% python3 -q
>>> import numpy as np
>>> from numpy import linalg as LA
>>> np.set_printoptions(precision=2, suppress=True, linewidth=100)
>>> W0 = np.load("layer11.npy")
>>> W0
array([[ 0.19, -0.15, -0.13, -0.21,  0.02,  0.05, -0.26],
       [-0.15,  0.32, -0.18,  0.19, -0.29, -0.1 ,  0.18],
       [-0.13, -0.18,  0.49,  0.11,  0.38,  0.05,  0.21],
       [-0.21,  0.19,  0.11,  0.24, -0.05, -0.07,  0.29],
       [ 0.02, -0.29,  0.38, -0.05,  0.38,  0.09,  0.01],
       [ 0.05, -0.1 ,  0.05, -0.07,  0.09,  0.03, -0.07],
       [-0.26,  0.18,  0.21,  0.29,  0.01, -0.07,  0.35]])
>>> x0 = np.array([1, -3, -1, -2, -3, 2, 3])
>>> print(W0 @ W0 @ x0)
[ 0.47 -0.11 -0.7  -0.5  -0.32  0.06 -0.68]
>>> mat = np.load("a.npy")
>>> mat
array([[ 0,  2,  0,  0,  1,  2,  2, -1, -1,  0,  1],
       [ 1,  0,  2,  0,  0,  1,  2,  2, -1, -1,  0],
       [ 0,  1,  0,  2,  0,  0,  1,  2,  2, -1, -1],
       [-1,  0,  1,  0,  2,  0,  0,  1,  2,  2, -1],
       [-1, -1,  0,  1,  0,  2,  0,  0,  1,  2,  2],
       [ 2, -1, -1,  0,  1,  0,  2,  0,  0,  1,  2],
       [ 2,  2, -1, -1,  0,  1,  0,  2,  0,  0,  1],
       [ 1,  2,  2, -1, -1,  0,  1,  0,  2,  0,  0],
       [ 0,  1,  2,  2, -1, -1,  0,  1,  0,  2,  0],
       [ 0,  0,  1,  2,  2, -1, -1,  0,  1,  0,  2],
       [ 2,  0,  0,  1,  2,  2, -1, -1,  0,  1,  0]])
>>> left, s, VT = LA.svd(mat, full_matrices=False)
>>> (s > 1e-8).sum()
np.int64(11)
>>> np.round(VT @ VT.T, 2) + 0
array([[1., 0., 0., 0., 0., 0., 0., 0., 0., 0., 0.],
       [0., 1., 0., 0., 0., 0., 0., 0., 0., 0., 0.],
       [0., 0., 1., 0., 0., 0., 0., 0., 0., 0., 0.],
       [0., 0., 0., 1., 0., 0., 0., 0., 0., 0., 0.],
       [0., 0., 0., 0., 1., 0., 0., 0., 0., 0., 0.],
       [0., 0., 0., 0., 0., 1., 0., 0., 0., 0., 0.],
       [0., 0., 0., 0., 0., 0., 1., 0., 0., 0., 0.],
       [0., 0., 0., 0., 0., 0., 0., 1., 0., 0., 0.],
       [0., 0., 0., 0., 0., 0., 0., 0., 1., 0., 0.],
       [0., 0., 0., 0., 0., 0., 0., 0., 0., 1., 0.],
       [0., 0., 0., 0., 0., 0., 0., 0., 0., 0., 1.]])
>>> print(np.round(np.sqrt((s ** 2).sum()), 2), round(float(LA.norm(mat)), 2))
13.27 13.27
>>> s
array([6.  , 5.73, 5.73, 3.65, 3.65, 3.26, 3.26, 2.9 , 2.9 , 2.18, 2.18])
>>> left.shape, s.shape, VT.shape
((11, 11), (11,), (11, 11))
>>> out = LA.inv(mat)
>>> (np.abs(out) > 1e-9).astype(int)
array([[1, 1, 1, 1, 1, 1, 1, 1, 1, 1, 1],
       [1, 1, 1, 1, 1, 1, 1, 1, 1, 1, 1],
       [1, 1, 1, 1, 1, 1, 1, 1, 1, 1, 1],
       [1, 1, 1, 1, 1, 1, 1, 1, 1, 1, 1],
       [1, 1, 1, 1, 1, 1, 1, 1, 1, 1, 1],
       [1, 1, 1, 1, 1, 1, 1, 1, 1, 1, 1],
       [1, 1, 1, 1, 1, 1, 1, 1, 1, 1, 1],
       [1, 1, 1, 1, 1, 1, 1, 1, 1, 1, 1],
       [1, 1, 1, 1, 1, 1, 1, 1, 1, 1, 1],
       [1, 1, 1, 1, 1, 1, 1, 1, 1, 1, 1],
       [1, 1, 1, 1, 1, 1, 1, 1, 1, 1, 1]])
>>> out
array([[-0.13,  0.02,  0.01, -0.09, -0.09,  0.13,  0.03,  0.09,  0.04, -0.04,  0.19],
       [ 0.19, -0.13,  0.02,  0.01, -0.09, -0.09,  0.13,  0.03,  0.09,  0.04, -0.04],
       [-0.04,  0.19, -0.13,  0.02,  0.01, -0.09, -0.09,  0.13,  0.03,  0.09,  0.04],
       [ 0.04, -0.04,  0.19, -0.13,  0.02,  0.01, -0.09, -0.09,  0.13,  0.03,  0.09],
       [ 0.09,  0.04, -0.04,  0.19, -0.13,  0.02,  0.01, -0.09, -0.09,  0.13,  0.03],
       [ 0.03,  0.09,  0.04, -0.04,  0.19, -0.13,  0.02,  0.01, -0.09, -0.09,  0.13],
       [ 0.13,  0.03,  0.09,  0.04, -0.04,  0.19, -0.13,  0.02,  0.01, -0.09, -0.09],
       [-0.09,  0.13,  0.03,  0.09,  0.04, -0.04,  0.19, -0.13,  0.02,  0.01, -0.09],
       [-0.09, -0.09,  0.13,  0.03,  0.09,  0.04, -0.04,  0.19, -0.13,  0.02,  0.01],
       [ 0.01, -0.09, -0.09,  0.13,  0.03,  0.09,  0.04, -0.04,  0.19, -0.13,  0.02],
       [ 0.02,  0.01, -0.09, -0.09,  0.13,  0.03,  0.09,  0.04, -0.04,  0.19, -0.13]])
>>> print(round(LA.cond(mat), 2))
2.75
>>> data = np.array([[1, 0, 0, 2],
...     [0, 2, 0, 0],
...     [1, 0, 0, 2],
...     [2, 0, 1, 1],
...     [2, 1, 0, 0],
...     [2, 2, 0, 1],
...     [2, 1, 0, 0],
...     [1, 2, 2, 0],
...     [1, 10, 0, 2]])
>>> data
array([[ 1,  0,  0,  2],
       [ 0,  2,  0,  0],
       [ 1,  0,  0,  2],
       [ 2,  0,  1,  1],
       [ 2,  1,  0,  0],
       [ 2,  2,  0,  1],
       [ 2,  1,  0,  0],
       [ 1,  2,  2,  0],
       [ 1, 10,  0,  2]])
>>> x0 = np.array([5, 0, 4, 3])
>>> target = data @ x0
>>> LA.lstsq(data, target)[0]
array([5., 0., 4., 3.])
>>> target
array([11,  0, 11, 17, 10, 13, 10, 13, 11])
>>> LA.solve(data.T @ data, data.T @ target)
array([5., 0., 4., 3.])
>>> rng = np.random.default_rng(6536)
>>> target = target + 0.05 * rng.normal(size=9)
>>> target
array([11.  ,  0.03, 10.97, 16.96,  9.86, 13.04,  9.97, 13.03, 11.  ])
>>> beta, *_ = LA.lstsq(data, target)
>>> round(LA.norm(target - data @ beta), 2)
np.float64(0.13)
>>> [round(float(LA.norm(LA.solve(data.T @ data + lam * np.eye(4), data.T @ target))), 2) for lam in (0, 1, 10, 100)]
[7.07, 6.57, 4.49, 1.43]
>>> x0 = np.array([-3, 5, 7, -6])
>>> target = data @ x0
>>> beta, lr = np.zeros(4), 1 / LA.norm(data, 2) ** 2
>>> for i in range(12):
...     beta -= lr * data.T @ (data @ beta - target)
...     if i % 2 == 0: print(i, round(LA.norm(data @ beta - target), 2))
... 
0 28.4
2 23.26
4 19.55
6 16.8
8 14.69
10 13.01
>>> beta
array([-2.4 ,  4.59,  2.32, -3.84])
>>> round(float(LA.cond(data)), 2)
5.94
>>> z = rng.permutation(4)
>>> out = data[:, z] * rng.choice([-1, 1], 4)
>>> out
array([[ 2,  1,  0,  0],
       [ 0,  0,  0,  2],
       [ 2,  1,  0,  0],
       [ 1,  2, -1,  0],
       [ 0,  2,  0,  1],
       [ 1,  2,  0,  2],
       [ 0,  2,  0,  1],
       [ 0,  1, -2,  2],
       [ 2,  1,  0, 10]])
>>> left, _, VT = LA.svd(data.T @ out)
>>> z
array([3, 0, 2, 1])
>>> np.round(LA.lstsq(data, out)[0], 2) + 0
array([[ 0.,  1.,  0.,  0.],
       [ 0.,  0.,  0.,  1.],
       [ 0.,  0., -1.,  0.],
       [ 1.,  0.,  0.,  0.]])
>>> M = np.loadtxt("dump.csv", delimiter=",")
>>> M
array([[ 6.,  7.,  2.,  7.,  9.,  7.,  8.,  9.,  8.],
       [ 1.,  3.,  2.,  3.,  2.,  3.,  4.,  2.,  2.],
       [13.,  8.,  6., 12.,  7.,  9., 10.,  8.,  8.],
       [11.,  8.,  2.,  8.,  7.,  5.,  6., 10., 14.],
       [12., 10.,  6., 12., 12.,  9., 12., 11.,  8.],
       [12.,  9.,  4., 11., 10.,  9., 10., 11., 11.],
       [ 8.,  7.,  2.,  6.,  6.,  3.,  5.,  8., 11.],
       [10.,  7.,  6., 10.,  6.,  7.,  9.,  6.,  5.],
       [17., 13.,  6., 15., 16., 11., 14., 16., 14.],
       [11.,  9.,  2.,  9., 10.,  7.,  8., 12., 14.],
       [ 4.,  6.,  4.,  7.,  8.,  7.,  9.,  6.,  2.],
       [ 7.,  7.,  6.,  9.,  8.,  7., 10.,  6.,  2.],
       [ 4.,  6.,  4.,  7.,  8.,  7.,  9.,  6.,  2.],
       [12.,  9.,  6., 11.,  9.,  7., 10.,  9.,  8.],
       [ 6.,  6.,  4.,  6.,  5.,  3.,  6.,  5.,  5.],
       [10.,  7.,  4., 10.,  7.,  9.,  9.,  8.,  8.],
       [15., 12.,  6., 15., 16., 13., 15., 15., 11.],
       [ 9.,  6.,  2.,  7.,  4.,  5.,  5.,  7., 11.],
       [ 5.,  8.,  2.,  6., 11.,  5.,  8., 10.,  8.],
       [10.,  8.,  6., 11.,  9.,  9., 11.,  8.,  5.],
       [ 6.,  6.,  2.,  6.,  6.,  5.,  6.,  7.,  8.],
       [17., 12.,  6., 14., 13.,  9., 12., 14., 14.],
       [12., 10.,  4., 12., 13., 11., 12., 13., 11.],
       [11., 10.,  4., 10., 12.,  7., 10., 12., 11.],
       [17., 12.,  6., 14., 13.,  9., 12., 14., 14.],
       [14., 10.,  4., 11., 10.,  7.,  9., 12., 14.],
       [ 4.,  5.,  4.,  6.,  5.,  5.,  7.,  4.,  2.],
       [10.,  9.,  6., 12., 12., 11., 13., 10.,  5.],
       [ 3.,  4.,  2.,  3.,  2.,  1.,  3.,  3.,  5.]])
>>> cov = np.cov(M, rowvar=False)
>>> cov.shape
(9, 9)
>>> np.median(M, axis=0)
array([10.,  8.,  4., 10.,  9.,  7.,  9.,  9.,  8.])
>>> print(np.round(np.corrcoef(M[:, 6], M[:, 8])[0, 1], 2))
0.27
>>> np.argwhere(np.triu(np.abs(np.corrcoef(M.T)) > 0.8, 1))
array([[0, 1],
       [0, 3],
       [0, 7],
       [1, 3],
       [1, 4],
       [1, 6],
       [1, 7],
       [2, 6],
       [3, 4],
       [3, 5],
       [3, 6],
       [3, 7],
       [4, 5],
       [4, 6],
       [4, 7],
       [5, 6],
       [7, 8]])
